% python3 -q
>>> import numpy as np
>>> from numpy import linalg as LA
>>> np.set_printoptions(precision=3, suppress=True, linewidth=160, sign=" ")
>>> r0 = np.array([0, 1, 5, 2])
>>> X = np.array([np.roll(r0, i) for i in range(4)])
>>> X
array([[ 0,  1,  5,  2],
       [ 2,  0,  1,  5],
       [ 5,  2,  0,  1],
       [ 1,  5,  2,  0]])
>>> round(float(LA.norm(X, "nuc")), 3)
20.198
>>> LA.norm(X, axis=1)
array([ 5.477,  5.477,  5.477,  5.477])
>>> LA.norm(X, axis=0)
array([ 5.477,  5.477,  5.477,  5.477])
>>> X[2] @ X[0]
np.int64(4)
>>> round(float(LA.norm(X, 1)), 3), round(LA.norm(X, np.inf), 3)
(8.0, np.float64(8.0))
>>> P = np.triu(np.array([[0, 5, 4, 3], [-3, 1, 4, -3], [-1, -2, 0, 5], [5, -3, 1, -3]]), 1) + np.eye(4)
>>> A2 = P @ X @ LA.inv(P)
>>> np.trace(A2), np.trace(X)
(np.float64(0.0), np.int64(0))
>>> np.round(np.poly(A2), 3) + 0
array([   1.,    0.,  -58., -100.,  416.])
>>> round(float(LA.det(A2)), 3)
416.0
>>> LA.matrix_rank(A2)
np.int64(4)
>>> P @ X - X @ P
array([[ 33.,  23.,   7.,   7.],
       [ 17., -17., -14.,  -7.],
       [  5.,   0., -18.,  -9.],
       [  0.,  -5., -24.,   2.]])
>>> M = np.array([[9, -4, 6, -9], [0, 8, -1, -2], [0, 0, 1, -1], [0, 0, 0, -6]])
>>> A2 = np.array([[0, 0, 2], [0, 1, 0]])
>>> W2 = np.kron(A2, M)
>>> W2.shape
(8, 12)
>>> w, vecs = LA.eig(M)
>>> M @ vecs[:, 0] - w[0] * vecs[:, 0]
array([ 0.,  0.,  0.,  0.])
>>> w
array([ 9.,  8.,  1., -6.])
>>> np.sort(LA.eigvals(M @ M))
array([  1.,  36.,  64.,  81.])
>>> np.sort(LA.eigvals(M.T))
array([-6.,  1.,  8.,  9.])
>>> t = np.radians(45)
>>> Rm = np.eye(4)
>>> Rm[0, 0] = Rm[3, 3] = np.cos(t)
>>> Rm[0, 3], Rm[3, 0] = -np.sin(t), np.sin(t)
>>> Rm
array([[ 0.707,  0.   ,  0.   , -0.707],
       [ 0.   ,  1.   ,  0.   ,  0.   ],
       [ 0.   ,  0.   ,  1.   ,  0.   ],
       [ 0.707,  0.   ,  0.   ,  0.707]])
>>> A2 = M @ Rm.T
>>> np.allclose(LA.norm(M, axis=1), LA.norm(A2, axis=1))
True
>>> np.abs(A2 - M).max(axis=0)
array([ 4.243,  0.   ,  0.   ,  9.   ])
>>> A2.round(3) + 0
array([[12.728, -4.   ,  6.   ,  0.   ],
       [ 1.414,  8.   , -1.   , -1.414],
       [ 0.707,  0.   ,  1.   , -0.707],
       [ 4.243,  0.   ,  0.   , -4.243]])
>>> LA.svd(M, compute_uv=False), LA.svd(A2, compute_uv=False)
(array([ 15.225,   8.544,   3.935,   0.844]), array([ 15.225,   8.544,   3.935,   0.844]))
>>> G = Rm.T @ Rm
>>> G.round(3) + 0
array([[ 1.,  0.,  0.,  0.],
       [ 0.,  1.,  0.,  0.],
       [ 0.,  0.,  1.,  0.],
       [ 0.,  0.,  0.,  1.]])
>>> (Rm @ Rm.T).shape
(4, 4)
>>> LA.svd(Rm, compute_uv=False) ** 2
array([ 1.,  1.,  1.,  1.])
>>> feats = np.array([[2, 2, 2], [4, 4, 1], [2, 6, 2]])
>>> feats[:, 2] = 3 * feats[:, 0]
>>> feats
array([[  2,   2,   6],
       [  4,   4,  12],
       [  2,   6,   6]])
>>> r = LA.matrix_rank(feats)
>>> r
np.int64(2)
>>> N = LA.svd(feats)[2][r:].T
>>> N.shape
(3, 1)
>>> np.round(N @ N.T, 3) + 0
array([[ 0.9,  0. , -0.3],
       [ 0. ,  0. ,  0. ],
       [-0.3,  0. ,  0.1]])
>>> [int(LA.matrix_rank(np.delete(feats, i, axis=0))) for i in range(3)]
[2, 2, 1]
>>> LA.matrix_rank(feats.T @ feats), LA.matrix_rank(feats @ feats.T)
(np.int64(2), np.int64(2))
>>> np.unique(feats.round(6), axis=0).shape
(3, 3)
>>> LA.lstsq(feats[:-1].T, feats[-1])[2]
np.int32(1)
>>> np.allclose(feats[:-1].T @ LA.lstsq(feats[:-1].T, feats[-1])[0], feats[-1])
False
>>> np.abs(np.diag(LA.qr(feats)[1])) > 1e-9
array([ True,  True, False])
>>> np.round(np.trace(LA.pinv(feats) @ feats), 3)
np.float64(2.0)
>>> left, s, Vh = LA.svd(feats)
>>> np.argmax(s[:-1] / (s[1:] + 1e-6)) + 1
np.int64(2)
>>> A2 = left[:, :2] @ np.diag(s[:2]) @ Vh[:2]
>>> LA.matrix_rank(feats, rtol=0.05)
np.int64(2)
>>> A2
array([[  2.,   2.,   6.],
       [  4.,   4.,  12.],
       [  2.,   6.,   6.]])
>>> round(float(np.abs(feats - A2).max()), 3)
0.0
>>> round(LA.norm(feats - A2, 2), 3), round(s[2], 3)
(np.float64(0.0), np.float64(0.0))
>>> round(float(LA.norm(feats - A2) / LA.norm(feats)), 3)
0.0
>>> np.einsum("ii->", feats)
np.int64(12)
>>> np.round(np.poly(feats), 3) + 0
array([  1., -12., -48.,   0.])
>>> np.kron(np.eye(2, dtype=int), feats)
array([[  2,   2,   6,   0,   0,   0],
       [  4,   4,  12,   0,   0,   0],
       [  2,   6,   6,   0,   0,   0],
       [  0,   0,   0,   2,   2,   6],
       [  0,   0,   0,   4,   4,  12],
       [  0,   0,   0,   2,   6,   6]])
>>> np.round(LA.det(feats.T), 3)
np.float64(0.0)
>>> left, s, Vh = LA.svd(feats)
>>> vecs = Vh[:(s > 1e-8).sum()]
>>> rng = np.random.default_rng(153)
>>> x0 = feats[1] + -1 * feats[2] + rng.integers(2) * np.eye(3)[0]
>>> x0
array([ 3., -2.,  6.])
>>> np.allclose(vecs.T @ vecs @ x0, x0)
False
>>> mat = np.array([[1, 2, 2, 0], [1, 0, 1, 2], [1, 2, 2, 0], [2, 1, 2, 2]])
>>> A2 = LA.inv(X)
>>> round(LA.cond(X), 3)
np.float64(4.0)
>>> A2
array([[ 0.06 , -0.075,  0.252, -0.113],
       [-0.113,  0.06 , -0.075,  0.252],
       [ 0.252, -0.113,  0.06 , -0.075],
       [-0.075,  0.252, -0.113,  0.06 ]])
>>> LA.det(X) * A2
array([[ 25., -31., 105., -47.],
       [-47.,  25., -31., 105.],
       [105., -47.,  25., -31.],
       [-31., 105., -47.,  25.]])
>>> np.allclose(A2, X.T)
False
>>> np.round(X @ A2, 3) + 0
array([[ 1.,  0.,  0.,  0.],
       [ 0.,  1.,  0.,  0.],
       [ 0.,  0.,  1.,  0.],
       [ 0.,  0.,  0.,  1.]])
>>> left, s, Vh = LA.svd(mat)
>>> vecs = Vh[:(s > 1e-8).sum()]
>>> x0 = mat[2] + 4 * mat[0] + rng.integers(2) * np.eye(4)[3]
>>> x0
array([  5.,  10.,  10.,   1.])
>>> np.allclose(vecs.T @ vecs @ x0, x0)
False
>>> LA.matrix_rank(np.vstack([mat, x0]))
np.int64(4)
>>> np.round(vecs.T @ vecs, 3) + 0
array([[ 1.   ,  0.   ,  0.   ,  0.   ],
       [ 0.   ,  0.556,  0.444, -0.222],
       [ 0.   ,  0.444,  0.556,  0.222],
       [ 0.   , -0.222,  0.222,  0.889]])
>>> round(float(LA.norm(x0 - vecs.T @ vecs @ x0)), 3)
0.333
>>> np.diag(vecs.T @ vecs)
array([ 1.   ,  0.556,  0.556,  0.889])
>>> data = np.load("a.npy")
>>> data
array([[-0.784, -0.591, -0.143, -0.122],
       [ 0.261, -0.515, -0.004,  0.817],
       [-0.327,  0.51 , -0.674,  0.422],
       [-0.458,  0.355,  0.724,  0.374]])
>>> x0 = np.array([1, 0, 3, 2])
>>> y = data @ x0
>>> beta, lr = np.zeros(4), 1 / LA.norm(data, 2) ** 2
>>> for i in range(30):
...     beta -= lr * data.T @ (data @ beta - y)
...     if i % 5 == 0: print(i, round(LA.norm(data @ beta - y), 3))
... 
0 0.0
5 0.0
10 0.0
15 0.0
20 0.0
25 0.0
>>> round(LA.cond(data), 3)
np.float64(1.0)
>>> round(float(LA.det(data.T)), 3)
-1.0
>>> np.round(LA.det(data[::-1]), 3)
np.float64(-1.0)
>>> np.round(LA.det(2 * data), 3), round(float(LA.det(data)), 3)
(np.float64(-16.0), -1.0)
>>> LA.svd(data, compute_uv=False)
array([ 1.,  1.,  1.,  1.])
>>> round(data[:, 2] @ data[:, 3], 3)
np.float64(-0.0)
>>> LA.pinv(data)
array([[-0.784,  0.261, -0.327, -0.458],
       [-0.591, -0.515,  0.51 ,  0.355],
       [-0.143, -0.004, -0.674,  0.724],
       [-0.122,  0.817,  0.422,  0.374]])
>>> np.round(data @ data.T, 3) + 0
array([[ 1.,  0.,  0.,  0.],
       [ 0.,  1.,  0.,  0.],
       [ 0.,  0.,  1.,  0.],
       [ 0.,  0.,  0.,  1.]])
>>> np.round(data.T @ data, 3) + 0
array([[ 1.,  0.,  0.,  0.],
       [ 0.,  1.,  0.,  0.],
       [ 0.,  0.,  1.,  0.],
       [ 0.,  0.,  0.,  1.]])
>>> W0 = np.load("w.npy")
>>> W0
array([[ 0.1,  0. ,  0. ,  2. ],
       [ 1. ,  2.1,  0. ,  1. ],
       [ 1. ,  1. ,  1.1,  1. ],
       [ 0. ,  0. ,  0. ,  2.1]])
>>> w, vecs = LA.eig(W0)
>>> np.sort(LA.eigvals(W0.T))
array([ 0.1,  1.1,  2.1,  2.1])
>>> Q, Rm = LA.qr(W0)
>>> np.abs(np.diag(Rm))
array([ 1.418,  0.793,  0.205,  2.1  ])
>>> np.round(Q @ Rm, 3) + 0
array([[ 0.1,  0. ,  0. ,  2. ],
       [ 1. ,  2.1,  0. ,  1. ],
       [ 1. ,  1. ,  1.1,  1. ],
       [ 0. ,  0. ,  0. ,  2.1]])
>>> np.allclose(Rm.T @ Rm, W0.T @ W0)
True
>>> np.trace(Q @ Q.T)
np.float64(4.0)
>>> x0 = np.array([3, 3, 2, 2])
>>> y = W0 @ x0
>>> y
array([  4.3,  11.3,  10.2,   4.2])
>>> LA.solve(W0, 5 * y)
array([ 15.,  15.,  10.,  10.])
>>> LA.solve(W0, y)
array([ 3.,  3.,  2.,  2.])
>>> LA.solve(W0, W0[:, 0])
array([ 1., -0., -0.,  0.])
>>> LA.solve(W0, y + W0[:, 3])
array([ 3.,  3.,  2.,  3.])
>>> blk = np.stack([W0, -3 * W0, W0[::-1]])
>>> np.einsum("bij,cij->bc", blk, blk)
array([[ 19.04, -57.12,  16.6 ],
       [-57.12, 171.36, -49.8 ],
       [ 16.6 , -49.8 ,  19.04]])
>>> LA.det(blk)
array([  0.485,  39.293,   0.485])
>>> LA.norm(blk, axis=(1, 2))
array([  4.363,  13.09 ,   4.363])
>>> LA.matrix_rank(blk.reshape(3, -1))
np.int64(2)
>>> LA.matrix_rank(blk)
array([ 4,  4,  4])
>>> blk.sum(axis=0)
array([[-0.2,  0. ,  0. , -1.9],
       [-1. , -3.2,  1.1, -1. ],
       [-1. ,  0.1, -2.2, -1. ],
       [ 0.1,  0. ,  0. , -2.2]])
>>> blk.shape
(3, 4, 4)
>>> (W0 + W0.T) / 2
array([[ 0.1,  0.5,  0.5,  1. ],
       [ 0.5,  2.1,  0.5,  0.5],
       [ 0.5,  0.5,  1.1,  0.5],
       [ 1. ,  0.5,  0.5,  2.1]])
>>> W0 @ W0
array([[ 0.01,  0.  ,  0.  ,  4.4 ],
       [ 2.2 ,  4.41,  0.  ,  6.2 ],
       [ 2.2 ,  3.2 ,  1.21,  6.2 ],
       [ 0.  ,  0.  ,  0.  ,  4.41]])
>>> np.allclose(W0, W0.T)
False
>>> np.trace(W0)
np.float64(5.4)
>>> (W0 - W0.T) / 2
array([[ 0. , -0.5, -0.5,  1. ],
       [ 0.5,  0. , -0.5,  0.5],
       [ 0.5,  0.5,  0. ,  0.5],
       [-1. , -0.5, -0.5,  0. ]])
>>> np.sort(np.abs(LA.eigvals(W0)))
array([ 0.1,  1.1,  2.1,  2.1])
>>> E = np.minimum.outer(np.arange(1, 4), np.arange(1, 4)) * -3
>>> E
array([[-3, -3, -3],
       [-3, -6, -6],
       [-3, -6, -9]])
>>> [round(float(LA.det(E[:i, :i])), 2) + 0 for i in range(1, 4)]
[-3.0, 9.0, -27.0]
>>> np.all(LA.eigvalsh(E) > 0)
np.False_
>>> x0 = np.array([0, -2, 2])
>>> y = E @ x0
>>> beta, lr = np.zeros(3), 1 / LA.norm(E, 2) ** 2
>>> for i in range(20):
...     beta -= lr * E.T @ (E @ beta - y)
...     if i % 5 == 0: print(i, round(LA.norm(E @ beta - y), 3))
... 
0 4.002
5 3.747
10 3.513
15 3.3
>>> beta
array([-0.192, -0.108,  0.568])
>>> round(float(LA.cond(E)), 3)
16.394
>>> blk = np.stack([E, -2 * E, E[::-1]])
>>> LA.norm(blk, axis=(1, 2))
array([ 15.297,  30.594,  15.297])
>>> A = np.load("x.npy")
>>> A
array([[ 8, -2,  4],
       [ 9, -9,  8],
       [ 5,  6, -2],
       [ 9, -9,  8],
       [ 5,  6, -2],
       [ 0,  0,  0],
       [ 0,  0,  0],
       [ 0,  0,  0],
       [-2,  1, -2],
       [ 0,  0,  0],
       [-3,  8, -6],
       [-3,  8, -6],
       [ 0,  0,  0],
       [-3,  8, -6],
       [-2,  1, -2],
       [ 0,  0,  0],
       [ 1, -7,  4],
       [ 8, -2,  4],
       [-3,  8, -6],
       [ 0,  0,  0],
       [-3,  8, -6],
       [ 0,  0,  0],
       [ 1, -7,  4],
       [-3,  8, -6],
       [ 0,  0,  0],
       [ 9, -9,  8]])
>>> cen = A - A.mean(axis=0)
>>> vecs = LA.svd(cen)[2][:2]
>>> A2 = cen - cen @ vecs.T @ vecs
>>> LA.norm(A2, axis=1).round(6).argmax()
np.int64(8)
>>> np.round(np.cov(cen @ vecs.T, rowvar=False), 3) + 0
array([[ 61.675,   0.   ],
       [  0.   ,   7.346]])
>>> round(float(LA.norm(A2) / LA.norm(cen)), 3)
0.022
>>> A2.std(axis=0)
array([ 0.054,  0.086,  0.149])
